% python3 -q
>>> import numpy as np
>>> np.set_printoptions(precision=2, suppress=True, linewidth=160, legacy="1.25")
>>> def rd(a):
...     return np.round(a, 2) + 0
... 
>>> J = np.loadtxt("dump.csv", delimiter=",")
>>> print(J)
[[2. 0. 0. 0.]
 [3. 1. 0. 0.]
 [1. 2. 1. 0.]
 [2. 3. 0. 1.]]
>>> # triangular
>>> other = J / np.sqrt((J ** 2).mean(axis=1, keepdims=True))
>>> print(rd(other[2]))
[0.82 1.63 0.82 0.  ]
>>> print(np.linalg.matrix_rank(other) == np.linalg.matrix_rank(J))
True
>>> print(J - J.mean(axis=1, keepdims=True))
[[ 1.5 -0.5 -0.5 -0.5]
 [ 2.   0.  -1.  -1. ]
 [ 0.   1.   0.  -1. ]
 [ 0.5  1.5 -1.5 -0.5]]
>>> print(rd(np.linalg.norm(other, axis=1)))
[2. 2. 2. 2.]
>>> other = np.linalg.inv(J)
>>> print(rd(np.linalg.cond(J)))
31.52
>>> rng = np.random.default_rng(22)
>>> z = rng.permutation(4)
>>> print(z)
[1 2 0 3]
>>> other = J[z][:, z]
>>> print(np.diag(other))
[1. 1. 2. 1.]
>>> print(rd(np.sort(np.abs(np.linalg.eigvals(other)))))
[1. 1. 1. 2.]
>>> print(rd(np.linalg.det(other)), rd(np.linalg.det(J[z])))
2.0 2.0
>>> print(np.allclose(other, J))
False
>>> def softmax(z):
...     e = np.exp(z - z.max(axis=-1, keepdims=True))
...     return e / e.sum(axis=-1, keepdims=True)
... 
>>> print(rd(softmax(J).sum(axis=1)))
[1. 1. 1. 1.]
>>> print(rd(softmax(J[3])))
[0.24 0.64 0.03 0.09]
>>> att = J @ J.T / np.sqrt(4)
>>> print(softmax(att).round(6).argmax(axis=1))
[1 1 3 3]
>>> print(rd(softmax(att)))
[[0.2  0.53 0.07 0.2 ]
 [0.07 0.55 0.05 0.33]
 [0.03 0.14 0.22 0.61]
 [0.01 0.07 0.04 0.88]]
>>> print(rd(softmax(att + np.triu(np.full(att.shape, -np.inf), 1))))
[[1.   0.   0.   0.  ]
 [0.12 0.88 0.   0.  ]
 [0.08 0.35 0.57 0.  ]
 [0.01 0.07 0.04 0.88]]
>>> w, evecs = np.linalg.eig(J)
>>> print(rd(np.sort(np.linalg.eigvals(np.linalg.inv(J)))))
[0.5 1.  1.  1. ]
>>> print(rd(np.sort(np.linalg.eigvals(J @ J))))
[1. 1. 1. 4.]
>>> print(np.prod(w))
2.0
